$ ipython --no-banner

In [1]: import numpy as np

In [2]: np.set_printoptions(suppress=True, linewidth=100)

In [3]: rnd = lambda a: np.round(a, 3) + 0

In [4]: Y = np.array([[1, 0, -2, -2, -2, -2, 0, -2, 0, 1, 2, 1, -1],
   ...:     [-1, 2, 2, 2, 1, 2, 1, 0, 1, 0, 0, 2, -1],
   ...:     [1, -1, 1, 1, 2, 2, -2, 1, -1, 0, 0, 0, 1],
   ...:     [1, 0, 2, 0, 0, 2, -2, 1, -2, -1, -1, -2, -1],
   ...:     [0, 0, 2, 0, -2, 1, 1, 0, 0, 0, 0, 0, 0],
   ...:     [2, -1, 1, 1, 1, 1, 1, 0, 1, -2, -2, 1, -1],
   ...:     [-1, 2, -2, 1, 1, 2, -2, 1, 1, -2, -2, -1, -1],
   ...:     [0, -1, -2, 1, 2, -2, 0, 1, 0, 2, 2, 2, -1],
   ...:     [0, 1, 2, 1, 1, -1, -2, 1, 1, -1, 0, -1, -1],
   ...:     [0, 1, 0, 2, 2, 1, 1, -2, 2, -2, 0, 2, 0],
   ...:     [2, 1, -1, 2, 0, 0, 2, -1, 1, 0, -2, 0, -1],
   ...:     [2, -2, -2, -1, 2, -2, -2, -1, 0, 0, 0, -2, 1],
   ...:     [-1, 1, 0, 2, -1, -2, 2, 0, 2, -1, 1, 1, 1]])

In [5]: X = Y + Y.T

In [6]: X
Out[6]: 
array([[ 2, -1, -1, -1, -2,  0, -1, -2,  0,  1,  4,  3, -2],
       [-1,  4,  1,  2,  1,  1,  3, -1,  2,  1,  1,  0,  0],
       [-1,  1,  2,  3,  4,  3, -4, -1,  1,  0, -1, -2,  1],
       [-1,  2,  3,  0,  0,  3, -1,  2, -1,  1,  1, -3,  1],
       [-2,  1,  4,  0, -4,  2,  2,  2,  1,  2,  0,  2, -1],
       [ 0,  1,  3,  3,  2,  2,  3, -2,  0, -1, -2, -1, -3],
       [-1,  3, -4, -1,  2,  3, -4,  1, -1, -1,  0, -3,  1],
       [-2, -1, -1,  2,  2, -2,  1,  2,  1,  0,  1,  1, -1],
       [ 0,  2,  1, -1,  1,  0, -1,  1,  2,  1,  1, -1,  1],
       [ 1,  1,  0,  1,  2, -1, -1,  0,  1, -4,  0,  2, -1],
       [ 4,  1, -1,  1,  0, -2,  0,  1,  1,  0, -4,  0,  0],
       [ 3,  0, -2, -3,  2, -1, -3,  1, -1,  2,  0, -4,  2],
       [-2,  0,  1,  1, -1, -3,  1, -1,  1, -1,  0,  2,  2]])

In [7]: # equal to its transpose

In [8]: np.all(np.linalg.eigvalsh(X) > 0)
Out[8]: np.False_

In [9]: rng = np.random.default_rng(314845)

In [10]: idx = rng.permutation(13)

In [11]: idx
Out[11]: array([ 9,  8, 12,  6,  4,  1, 11,  7,  5, 10,  3,  2,  0])

In [12]: Y = X[idx][:, idx]

In [13]: np.diag(Y)
Out[13]: array([-4,  2,  2, -4, -4,  4, -4,  2,  2, -4,  0,  2,  2])

In [14]: np.allclose(Y, X)
Out[14]: False

In [15]: evals, V = np.linalg.eigh(X)

In [16]: (evals > 1e-8).sum(), (evals < -1e-8).sum()
Out[16]: (np.int64(7), np.int64(6))

In [17]: Q, r_ = np.linalg.qr(X)

In [18]: rnd(np.trace(Q @ Q.T))
Out[18]: np.float64(13.0)

In [19]: rnd(abs(r_[0, 0])), rnd(np.linalg.norm(X[:, 0]))
Out[19]: (np.float64(6.782), np.float64(6.782))

In [20]: np.allclose(r_.T @ r_, X.T @ X)
Out[20]: True

In [21]: Q.shape, r_.shape
Out[21]: ((13, 13), (13, 13))

In [22]: F = np.load("data.npy")

In [23]: F
Out[23]: 
array([[ 1.9  ,  1.7  ,  1.4  , -0.8  , -0.7  , -1.2  ,  0.4  ,  0.5  ],
       [ 0.6  , -0.1  ,  0.8  ,  2.   , -0.1  ,  0.   ,  1.   , -0.1  ],
       [ 0.9  ,  0.4  ,  0.2  ,  0.2  ,  0.9  , -0.4  , -0.4  ,  0.5  ],
       [ 0.2  , -1.   , -0.8  ,  1.9  , -0.4  ,  0.1  , -2.4  , -2.2  ],
       [-2.1  ,  1.6  ,  0.   , -1.3  , -2.1  , -0.4  ,  1.2  ,  0.7  ],
       [ 1.3  , -0.8  ,  0.6  , -0.6  , -1.8  ,  1.   , -0.8  , -1.   ],
       [-1.2  ,  1.1  , -1.4  , -0.2  , -0.5  , -1.2  ,  1.   , -1.   ],
       [-1.4  , -0.6  ,  0.   , -1.1  ,  0.2  , -0.5  ,  0.3  , -0.6  ],
       [ 0.   ,  0.3  , -1.2  ,  0.3  ,  0.2  ,  0.5  ,  0.1  , -1.1  ],
       [ 1.7  ,  0.3  , -0.6  , -0.7  ,  0.5  ,  0.9  ,  0.3  , -0.3  ],
       [-0.3  ,  0.5  , -1.2  , -0.6  , -1.   ,  1.5  ,  1.1  , -0.4  ],
       [ 0.3  ,  0.2  ,  0.8  ,  0.3  , -1.1  , -1.2  , -0.2  ,  0.1  ],
       [-0.4  , -0.3  , -0.7  ,  1.4  , -0.1  , -0.4  ,  1.2  ,  0.1  ],
       [-0.303, -1.351, -0.62 ,  1.522,  0.71 ,  1.154,  0.037,  0.706],
       [ 0.   , -1.2  , -0.6  ,  1.5  ,  1.3  ,  1.3  , -0.4  ,  0.3  ]])

In [24]: idx = rng.permutation(8)

In [25]: Y = F[:, idx] * rng.choice([-1, 1], 8)

In [26]: Y
Out[26]: 
array([[ 0.4  ,  1.7  , -0.5  , -1.4  , -1.9  ,  0.8  ,  0.7  ,  1.2  ],
       [ 1.   , -0.1  ,  0.1  , -0.8  , -0.6  , -2.   ,  0.1  , -0.   ],
       [-0.4  ,  0.4  , -0.5  , -0.2  , -0.9  , -0.2  , -0.9  ,  0.4  ],
       [-2.4  , -1.   ,  2.2  ,  0.8  , -0.2  , -1.9  ,  0.4  , -0.1  ],
       [ 1.2  ,  1.6  , -0.7  , -0.   ,  2.1  ,  1.3  ,  2.1  ,  0.4  ],
       [-0.8  , -0.8  ,  1.   , -0.6  , -1.3  ,  0.6  ,  1.8  , -1.   ],
       [ 1.   ,  1.1  ,  1.   ,  1.4  ,  1.2  ,  0.2  ,  0.5  ,  1.2  ],
       [ 0.3  , -0.6  ,  0.6  , -0.   ,  1.4  ,  1.1  , -0.2  ,  0.5  ],
       [ 0.1  ,  0.3  ,  1.1  ,  1.2  , -0.   , -0.3  , -0.2  , -0.5  ],
       [ 0.3  ,  0.3  ,  0.3  ,  0.6  , -1.7  ,  0.7  , -0.5  , -0.9  ],
       [ 1.1  ,  0.5  ,  0.4  ,  1.2  ,  0.3  ,  0.6  ,  1.   , -1.5  ],
       [-0.2  ,  0.2  , -0.1  , -0.8  , -0.3  , -0.3  ,  1.1  ,  1.2  ],
       [ 1.2  , -0.3  , -0.1  ,  0.7  ,  0.4  , -1.4  ,  0.1  ,  0.4  ],
       [ 0.037, -1.351, -0.706,  0.62 ,  0.303, -1.522, -0.71 , -1.154],
       [-0.4  , -1.2  , -0.3  ,  0.6  , -0.   , -1.5  , -1.3  , -1.3  ]])

In [27]: U, _, vt = np.linalg.svd(F.T @ Y)

In [28]: rnd(np.linalg.lstsq(F, Y)[0])
Out[28]: 
array([[ 0.,  0.,  0.,  0., -1.,  0.,  0.,  0.],
       [ 0.,  1.,  0.,  0.,  0.,  0.,  0.,  0.],
       [ 0.,  0.,  0., -1.,  0.,  0.,  0.,  0.],
       [ 0.,  0.,  0.,  0.,  0., -1.,  0.,  0.],
       [ 0.,  0.,  0.,  0.,  0.,  0., -1.,  0.],
       [ 0.,  0.,  0.,  0.,  0.,  0.,  0., -1.],
       [ 1.,  0.,  0.,  0.,  0.,  0.,  0.,  0.],
       [ 0.,  0., -1.,  0.,  0.,  0.,  0.,  0.]])

In [29]: Y = np.c_[F[:, :3] @ np.array([[2, 4, 2], [1, 4, 1], [5, 2, 3]]), np.array([2, 4, 0, 1, 2, 5, 3, 3, 5, 5, 2, 3, 4, 5, 4])]

In [30]: rnd(Y)
Out[30]: 
array([[12.5  , 17.2  ,  9.7  ,  2.   ],
       [ 5.1  ,  3.6  ,  3.5  ,  4.   ],
       [ 3.2  ,  5.6  ,  2.8  ,  0.   ],
       [-4.6  , -4.8  , -3.   ,  1.   ],
       [-2.6  , -2.   , -2.6  ,  2.   ],
       [ 4.8  ,  3.2  ,  3.6  ,  5.   ],
       [-8.3  , -3.2  , -5.5  ,  3.   ],
       [-3.4  , -8.   , -3.4  ,  3.   ],
       [-5.7  , -1.2  , -3.3  ,  5.   ],
       [ 0.7  ,  6.8  ,  1.9  ,  5.   ],
       [-6.1  , -1.6  , -3.7  ,  2.   ],
       [ 4.8  ,  3.6  ,  3.2  ,  3.   ],
       [-4.6  , -4.2  , -3.2  ,  4.   ],
       [-5.057, -7.856, -3.817,  5.   ],
       [-4.2  , -6.   , -3.   ,  4.   ]])

In [31]: rnd(np.linalg.norm(Y - F @ np.linalg.lstsq(F, Y)[0], axis=0))
Out[31]: array([0.   , 0.   , 0.   , 9.311])

In [32]: np.linalg.matrix_rank(np.c_[F, Y])
Out[32]: np.int64(9)

In [33]: rnd(np.linalg.norm(np.linalg.qr(F)[0].T @ Y, axis=0) ** 2 / ((Y ** 2).sum(axis=0) + 1e-12))
Out[33]: array([1.   , 1.   , 1.   , 0.539])

In [34]: np.linalg.matrix_rank(Y)
Out[34]: np.int64(4)

In [35]: x0 = np.array([0, -2, 2, -3, 2, -2, -2, 0])

In [36]: y = F @ x0

In [37]: rnd(np.linalg.solve(F.T @ F, F.T @ y))
Out[37]: array([ 0., -2.,  2., -3.,  2., -2., -2.,  0.])

In [38]: y = y + 0.3 * rng.normal(size=15)

In [39]: rnd(y)
Out[39]: 
array([ 1.478, -5.967,  2.526, -1.307, -5.128,  1.039, -5.104,  5.307, -4.569, -0.881, -8.936,
        1.056, -6.958, -4.211, -2.559])

In [40]: beta, *_ = np.linalg.lstsq(F, y)

In [41]: rnd(beta)
Out[41]: array([-0.031, -2.019,  2.187, -2.965,  2.007, -1.889, -1.957, -0.21 ])

In [42]: rnd(np.linalg.norm(y - F @ beta))
Out[42]: np.float64(0.704)
